$ ipython --no-banner

In [1]: import numpy as np

In [2]: import numpy.linalg as la

In [3]: np.set_printoptions(precision=2, suppress=True, linewidth=200, floatmode="fixed")

In [4]: tidy = lambda a: np.round(a, 2) + 0

In [5]: K = np.loadtxt("test9.csv", delimiter=",")

In [6]: tidy(K)
Out[6]: 
array([[0.31, 0.20, 0.24, 0.20, 0.28],
       [0.20, 0.13, 0.15, 0.13, 0.18],
       [0.24, 0.15, 0.18, 0.15, 0.21],
       [0.20, 0.13, 0.15, 0.13, 0.18],
       [0.28, 0.18, 0.21, 0.18, 0.24]])

In [7]: # applying it twice changes nothing

In [8]: other = K / la.norm(K, axis=1, keepdims=True)

In [9]: gram = other @ other.T

In [10]: tidy(la.norm(other, axis=1))
Out[10]: array([1.00, 1.00, 1.00, 1.00, 1.00])

In [11]: (np.abs(gram) > 0.9).astype(int)
Out[11]: 
array([[1, 1, 1, 1, 1],
       [1, 1, 1, 1, 1],
       [1, 1, 1, 1, 1],
       [1, 1, 1, 1, 1],
       [1, 1, 1, 1, 1]])

In [12]: gram
Out[12]: 
array([[1.00, 1.00, 1.00, 1.00, 1.00],
       [1.00, 1.00, 1.00, 1.00, 1.00],
       [1.00, 1.00, 1.00, 1.00, 1.00],
       [1.00, 1.00, 1.00, 1.00, 1.00],
       [1.00, 1.00, 1.00, 1.00, 1.00]])

In [13]: np.degrees(np.arccos(np.clip(gram[0, 1], -1, 1)))
Out[13]: np.float64(0.0)

In [14]: np.argwhere(np.triu(np.abs(gram) > 0.95, 1))
Out[14]: 
array([[0, 1],
       [0, 2],
       [0, 3],
       [0, 4],
       [1, 2],
       [1, 3],
       [1, 4],
       [2, 3],
       [2, 4],
       [3, 4]])

In [15]: np.abs(np.diag(la.qr(K)[1])) > 1e-9
Out[15]: array([ True, False, False, False, False])

In [16]: tidy(K @ la.pinv(K) @ K)
Out[16]: 
array([[0.31, 0.20, 0.24, 0.20, 0.28],
       [0.20, 0.13, 0.15, 0.13, 0.18],
       [0.24, 0.15, 0.18, 0.15, 0.21],
       [0.20, 0.13, 0.15, 0.13, 0.18],
       [0.28, 0.18, 0.21, 0.18, 0.24]])

In [17]: f = np.array([-3, 0, 2])

In [18]: tidy(np.correlate(K[3], K[2], "full"))
Out[18]: array([0.04, 0.06, 0.09, 0.11, 0.15, 0.11, 0.09, 0.06, 0.04])

In [19]: rng = np.random.default_rng(916)

In [20]: labels = rng.permutation(5)

In [21]: labels
Out[21]: array([4, 0, 2, 3, 1])

In [22]: other = K[labels][:, labels]

In [23]: tidy(other)
Out[23]: 
array([[0.24, 0.28, 0.21, 0.18, 0.18],
       [0.28, 0.31, 0.24, 0.20, 0.20],
       [0.21, 0.24, 0.18, 0.15, 0.15],
       [0.18, 0.20, 0.15, 0.13, 0.13],
       [0.18, 0.20, 0.15, 0.13, 0.13]])

In [24]: tidy(la.det(other)), tidy(la.det(K[labels]))
Out[24]: (np.float64(0.0), np.float64(0.0))

In [25]: tidy(np.sort(np.abs(la.eigvals(other))))
Out[25]: array([0.00, 0.00, 0.00, 0.00, 1.00])

In [26]: np.trace(other)
Out[26]: np.float64(1.0)

In [27]: vals, V = la.eigh(other)

In [28]: (vals > 1e-8).sum(), (vals < -1e-8).sum()
Out[28]: (np.int64(1), np.int64(0))

In [29]: tidy(vals)
Out[29]: array([0.00, 0.00, 0.00, 0.00, 1.00])

In [30]: tidy(V @ np.diag(vals) @ V.T)
Out[30]: 
array([[0.24, 0.28, 0.21, 0.18, 0.18],
       [0.28, 0.31, 0.24, 0.20, 0.20],
       [0.21, 0.24, 0.18, 0.15, 0.15],
       [0.18, 0.20, 0.15, 0.13, 0.13],
       [0.18, 0.20, 0.15, 0.13, 0.13]])

In [31]: np.unique(vals.round(6) + 0, return_counts=True)[1]
Out[31]: array([4, 1])

In [32]: tidy(V.T @ other @ V)
Out[32]: 
array([[0.00, 0.00, 0.00, 0.00, 0.00],
       [0.00, 0.00, 0.00, 0.00, 0.00],
       [0.00, 0.00, 0.00, 0.00, 0.00],
       [0.00, 0.00, 0.00, 0.00, 0.00],
       [0.00, 0.00, 0.00, 0.00, 1.00]])

In [33]: tidy(np.abs(V[:, -1]))
Out[33]: array([0.49, 0.56, 0.43, 0.36, 0.36])

In [34]: tidy(V.T @ V)
Out[34]: 
array([[1.00, 0.00, 0.00, 0.00, 0.00],
       [0.00, 1.00, 0.00, 0.00, 0.00],
       [0.00, 0.00, 1.00, 0.00, 0.00],
       [0.00, 0.00, 0.00, 1.00, 0.00],
       [0.00, 0.00, 0.00, 0.00, 1.00]])

In [35]: tidy(la.eigvalsh(other + 2 * np.eye(5)))
Out[35]: array([2.00, 2.00, 2.00, 2.00, 3.00])

In [36]: tidy(vals.sum()), np.trace(other)
Out[36]: (np.float64(1.0), np.float64(1.0))
